$ python3 -q
>>> import numpy as np
>>> import numpy.linalg as la
>>> np.set_printoptions(suppress=True, linewidth=120)
>>> f = np.array([3, 0, 2, 2])
>>> r1 = np.array([0, 3, 0, 1])
>>> feats = np.outer(f, r1)
>>> print(feats)
[[0 9 0 3]
 [0 0 0 0]
 [0 6 0 2]
 [0 6 0 2]]
>>> # columns 0 and 2 are equal
>>> rank = la.matrix_rank(feats)
>>> rank
np.int64(1)
>>> null = la.svd(feats)[2][rank:].T
>>> la.matrix_rank(feats.T @ feats), la.matrix_rank(feats @ feats.T)
(np.int64(1), np.int64(1))
>>> [int(la.matrix_rank(feats[:, :j + 1])) for j in range(4)]
[0, 1, 1, 1]
>>> np.allclose(feats, feats.T)
False
>>> feats @ feats
array([[ 0, 18,  0,  6],
       [ 0,  0,  0,  0],
       [ 0, 12,  0,  4],
       [ 0, 12,  0,  4]])
>>> Uu, sig, VT = la.svd(feats)
>>> print(np.argmax(sig[:-1] / (sig[1:] + 1e-6)) + 1)
1
>>> sig.round(2) + 0
array([13.04,  0.  ,  0.  ,  0.  ])
>>> out = Uu[:, :1] @ np.diag(sig[:1]) @ VT[:1]
>>> round(np.abs(feats - out).max(), 2)
np.float64(0.0)
>>> la.matrix_rank(out)
np.int64(1)
>>> print(out.round(2))
[[0. 9. 0. 3.]
 [0. 0. 0. 0.]
 [0. 6. 0. 2.]
 [0. 6. 0. 2.]]
>>> Uu, sig, VT = la.svd(out)
>>> vecs = VT[:(sig > 1e-8).sum()]
>>> rng = np.random.default_rng(542695)
>>> x0 = out[0] + 5 * out[1] + rng.integers(2) * np.eye(4)[0]
>>> print(x0.round(2))
[1. 9. 0. 3.]
>>> np.round(la.norm(x0 - vecs.T @ vecs @ x0), 2)
np.float64(1.0)
>>> np.round(vecs.T @ vecs, 2)
array([[0. , 0. , 0. , 0. ],
       [0. , 0.9, 0. , 0.3],
       [0. , 0. , 0. , 0. ],
       [0. , 0.3, 0. , 0.1]])
>>> np.round(np.diag(vecs.T @ vecs), 2)
array([0. , 0.9, 0. , 0.1])
>>> [round(float(x), 2) for x in la.svd(feats, compute_uv=False)[:3]]
[13.04, 0.0, 0.0]
>>> la.cond(feats) > 100
np.True_
>>> round(la.norm(feats, 2) / la.norm(feats), 2)
np.float64(1.0)
>>> X = np.array([[4, -4, 2], [-5, -3, 1], [-4, -1, -2], [-1, 5, 2]]) * (rng.random((4, 3)) < 0.3)
>>> X
array([[ 0,  0,  0],
       [ 0,  0,  1],
       [ 0, -1, -2],
       [ 0,  0,  0]])
>>> # null space of dimension 1
>>> Uu, sig, VT = la.svd(X, full_matrices=False)
>>> Uu.shape, sig.shape, VT.shape
((4, 3), (3,), (3, 3))
>>> np.abs(Uu[:, 0]).round(6).argmax()
np.int64(2)
>>> np.allclose(Uu * sig @ VT, X)
True
>>> np.round(sig / sig[0], 2)
array([1.  , 0.17, 0.  ])
>>> np.round(Uu.T @ X @ VT.T, 2) + 0
array([[2.41, 0.  , 0.  ],
       [0.  , 0.41, 0.  ],
       [0.  , 0.  , 0.  ]])
>>> np.round(Uu.T @ Uu, 2) + 0
array([[1., 0., 0.],
       [0., 1., 0.],
       [0., 0., 1.]])
>>> round(float(np.sqrt((sig ** 2).sum())), 2), np.round(la.norm(X), 2)
(2.45, np.float64(2.45))
>>> (sig > 1e-8).sum()
np.int64(2)
>>> sig.round(2)
array([2.41, 0.41, 0.  ])
>>> def softmax(z):
...     e = np.exp(z - z.max(axis=-1, keepdims=True))
...     return e / e.sum(axis=-1, keepdims=True)
... 
>>> np.round(softmax(X[1]), 2)
array([0.21, 0.21, 0.58])
>>> np.round(softmax(X).sum(axis=1), 2)
array([1., 1., 1., 1.])
>>> S = X @ X.T / np.sqrt(3)
>>> np.round(softmax(S + np.triu(np.full(S.shape, -np.inf), 1)), 2)
array([[1.  , 0.  , 0.  , 0.  ],
       [0.36, 0.64, 0.  , 0.  ],
       [0.05, 0.02, 0.93, 0.  ],
       [0.25, 0.25, 0.25, 0.25]])
>>> f = np.array([-5, -1, 0, -5, 3])
>>> A = -2 * np.eye(5) + np.outer(f, f)
>>> A
array([[ 23.,   5.,   0.,  25., -15.],
       [  5.,  -1.,   0.,   5.,  -3.],
       [  0.,   0.,  -2.,   0.,   0.],
       [ 25.,   5.,   0.,  23., -15.],
       [-15.,  -3.,   0., -15.,   7.]])
>>> # symmetric
>>> np.allclose(A, A.T)
True
>>> assert A == A.T
Traceback (most recent call last):
  File "<python-input-56>", line 1, in <module>
    assert A == A.T
           ^^^^^^^^
ValueError: The truth value of an array with more than one element is ambiguous. Use a.any() or a.all()
>>> print(np.round(np.sort(np.abs(la.eigvals(A))), 2))
[ 2.  2.  2.  2. 58.]
>>> print(round(float(la.det(A)), 2))
928.0
>>> print(np.trace(A))
50.0
>>> proj = np.triu(np.array([[4, 2, 5, 3], [3, 2, 5, 1], [2, 1, 3, 1], [0, 3, 3, 2]]), 1) + np.eye(4)
>>> out = proj @ feats @ la.inv(proj)
>>> la.matrix_rank(out)
np.int64(1)
>>> round(float(la.det(out)), 2)
0.0
>>> print(np.trace(out), np.trace(feats))
2.0 2
>>> proj @ feats - feats @ proj
array([[  0.,  48., -45.,   7.],
       [  0.,  36.,   0.,  12.],
       [  0.,   6., -30.,  -4.],
       [  0.,   0., -30.,  -6.]])
>>> out
array([[   0.,   57., -285.,  247.],
       [   0.,   36., -180.,  156.],
       [   0.,   12.,  -60.,   52.],
       [   0.,    6.,  -30.,   26.]])
>>> W0 = np.loadtxt("arr.csv", delimiter=",")
>>> W0
array([[ 0.5 ,  1.3 ,  1.1 ,  1.2 ],
       [-0.6 , -1.4 ,  0.9 , -0.7 ],
       [ 0.6 , -0.1 , -1.2 , -0.3 ],
       [ 0.57,  1.33,  1.12,  1.16]])
>>> print(np.round(la.norm(W0, 2) / la.norm(W0), 2))
0.85
>>> np.round(np.abs(la.svd(W0)[2][-1]), 2)
array([0.11, 0.51, 0.22, 0.82])
>>> [round(float(x), 2) for x in la.svd(W0, compute_uv=False)[:3]]
[3.27, 1.97, 0.46]
>>> Uu, sig, VT = la.svd(W0)
>>> np.argmax(sig[:-1] / (sig[1:] + 1e-6)) + 1
np.int64(3)
>>> sig.round(2)
array([3.27, 1.97, 0.46, 0.04])
>>> out = Uu[:, :3] @ np.diag(sig[:3]) @ VT[:3]
>>> out.round(2)
array([[ 0.5 ,  1.32,  1.11,  1.17],
       [-0.6 , -1.4 ,  0.9 , -0.7 ],
       [ 0.6 , -0.1 , -1.2 , -0.3 ],
       [ 0.57,  1.32,  1.11,  1.18]])
>>> la.matrix_rank(W0, rtol=0.05)
np.int64(3)
>>> G = W0.T @ W0
>>> np.allclose(G, G.T)
True
>>> np.round(np.diag(G), 2)
array([1.29, 5.43, 4.71, 3.37])
>>> print(np.round(la.eigvalsh(G)[::-1], 2) + 0)
[10.72  3.87  0.21  0.  ]
>>> print(round(np.trace(G), 2), round(float((W0 ** 2).sum()), 2))
14.8 14.8
>>> proj = np.triu(np.array([[1, 1, 2, 0], [3, 1, 3, 0], [2, 3, 3, 0], [2, 0, 1, 2]]), 1) + np.eye(4)
>>> out = proj @ W0 @ la.inv(proj)
>>> print(np.round(np.poly(out), 2))
[ 1.    0.94 -1.26 -2.01 -0.13]
>>> mat = np.loadtxt("m.csv", delimiter=",")
>>> mat.round(2)
array([[ 0.97,  0.  ,  0.  ,  0.26,  0.  ],
       [ 0.  ,  1.  ,  0.  ,  0.  ,  0.  ],
       [ 0.  ,  0.  ,  1.  ,  0.  ,  0.  ],
       [-0.26,  0.  ,  0.  ,  0.97,  0.  ],
       [ 0.  ,  0.  ,  0.  ,  0.  ,  1.  ]])
>>> np.round(la.norm(mat, 2), 2)
np.float64(1.0)
>>> round(la.norm(mat[1] - mat[4]), 2)
np.float64(1.41)
>>> np.round(la.norm(mat, 1), 2), round(float(la.norm(mat, np.inf)), 2)
(np.float64(1.22), 1.22)
>>> round(float(la.norm(mat, "nuc")), 2)
5.0
>>> x0 = np.array([1, 1, 0, 0, 2])
>>> target = mat @ x0
>>> b, lr = np.zeros(5), 1 / la.norm(mat, 2) ** 2
>>> for i in range(12):
...     b -= lr * mat.T @ (mat @ b - target)
...     if i % 2 == 0: print(i, round(la.norm(mat @ b - target), 2))
... 
0 0.0
2 0.0
4 0.0
6 0.0
8 0.0
10 0.0
>>> b.round(2) + 0
array([1., 1., 0., 0., 2.])
>>> np.round(np.poly(mat), 2)
array([ 1.  , -4.93,  9.8 , -9.8 ,  4.93, -1.  ])
>>> round(float(la.eigvals(mat).sum().real), 2)
4.93
>>> E = np.array([[4, 2], [4, 3], [3, 5]])
>>> print(E)
[[4 2]
 [4 3]
 [3 5]]
>>> t = np.radians(72)
>>> R = np.eye(2)
>>> R[0, 0] = R[1, 1] = np.cos(t)
>>> R[0, 1], R[1, 0] = -np.sin(t), np.sin(t)
>>> R.round(2)
array([[ 0.31, -0.95],
       [ 0.95,  0.31]])
>>> out = E @ R.T
>>> np.round(np.abs(out - E).max(axis=0), 2)
array([6.83, 2.42])
>>> out.round(2)
array([[-0.67,  4.42],
       [-1.62,  4.73],
       [-3.83,  4.4 ]])
>>> print(np.allclose(E @ E.T, out @ out.T))
True
>>> G = E.T @ E
>>> np.trace(G), (E ** 2).sum()
(np.int64(79), np.int64(79))
>>> np.allclose(G, G.T)
True
>>> print(G)
[[41 35]
 [35 38]]
>>> Q, _ = la.qr(np.array([[-1.6, -2.1, 0.5, -0.8],
...     [-1.5, -1.4, 1.0, 1.4],
...     [-1.4, -0.6, -0.8, -0.5],
...     [-0.2, 0.6, -0.2, 0.5]]))
>>> evals = np.array([1, 2, 1, 1])
>>> K = Q @ np.diag(evals) @ Q.T
>>> K.round(2)
array([[ 1.28,  0.02, -0.29, -0.34],
       [ 0.02,  1.  , -0.02, -0.02],
       [-0.29, -0.02,  1.3 ,  0.35],
       [-0.34, -0.02,  0.35,  1.41]])
>>> np.round((K + K.T) / 2, 2)
array([[ 1.28,  0.02, -0.29, -0.34],
       [ 0.02,  1.  , -0.02, -0.02],
       [-0.29, -0.02,  1.3 ,  0.35],
       [-0.34, -0.02,  0.35,  1.41]])
>>> np.allclose(K @ K.T, K.T @ K)
True
>>> np.round(np.sort(np.abs(la.eigvals(K))), 2)
array([1., 1., 1., 2.])
>>> np.round(K @ K, 2)
array([[ 1.85,  0.05, -0.88, -1.03],
       [ 0.05,  1.  , -0.05, -0.06],
       [-0.88, -0.05,  1.91,  1.06],
       [-1.03, -0.06,  1.06,  2.24]])
>>> print((K - K.T) / 2)
[[0. 0. 0. 0.]
 [0. 0. 0. 0.]
 [0. 0. 0. 0.]
 [0. 0. 0. 0.]]
>>> np.round(la.matrix_power(K, 2), 2)
array([[ 1.85,  0.05, -0.88, -1.03],
       [ 0.05,  1.  , -0.05, -0.06],
       [-0.88, -0.05,  1.91,  1.06],
       [-1.03, -0.06,  1.06,  2.24]])
>>> x0 = np.array([3, 3, 2, 3])
>>> target = K @ x0
>>> target.round(2)
array([2.29, 2.96, 2.74, 3.86])
>>> np.round(la.solve(K, target + K[:, 2]), 2)
array([3., 3., 3., 3.])
>>> np.round(la.solve(K, 3 * target), 2)
array([9., 9., 6., 9.])
>>> np.round(la.solve(K, K[:, 1]), 2) + 0
array([0., 1., 0., 0.])
